$ python3 -q
>>> import numpy as np
>>> np.set_printoptions(precision=2, suppress=True, linewidth=200, floatmode="fixed")
>>> mat = np.load("sample18.npy")
>>> mat
array([[3.00, 1.00, 0.00],
       [0.00, 3.00, 1.00],
       [0.00, 0.00, 3.00]])
>>> rng = np.random.default_rng(653390)
>>> z = rng.permutation(3)
>>> out = mat[:, z] * rng.choice([-1, 1], 3)
>>> out
array([[ 0.00, -3.00,  1.00],
       [ 1.00, -0.00,  3.00],
       [ 3.00, -0.00,  0.00]])
>>> left, _, Vh = np.linalg.svd(mat.T @ out)
>>> z
array([2, 0, 1])
>>> np.round(np.linalg.det(mat), 2)
np.float64(27.0)
>>> np.linalg.matrix_power(mat, 2)
array([[9.00, 6.00, 1.00],
       [0.00, 9.00, 6.00],
       [0.00, 0.00, 9.00]])
>>> np.allclose(mat @ mat.T, mat.T @ mat)
False
>>> (mat + mat.T) / 2
array([[3.00, 0.50, 0.00],
       [0.50, 3.00, 0.50],
       [0.00, 0.50, 3.00]])
>>> (mat - mat.T) / 2
array([[ 0.00,  0.50,  0.00],
       [-0.50,  0.00,  0.50],
       [ 0.00, -0.50,  0.00]])
>>> mat.inv()
Traceback (most recent call last):
  File "<python-input-15>", line 1, in <module>
    mat.inv()
    ^^^^^^^
AttributeError: 'numpy.ndarray' object has no attribute 'inv'
>>> np.sort(np.abs(np.linalg.eigvals(mat)))
array([3.00, 3.00, 3.00])
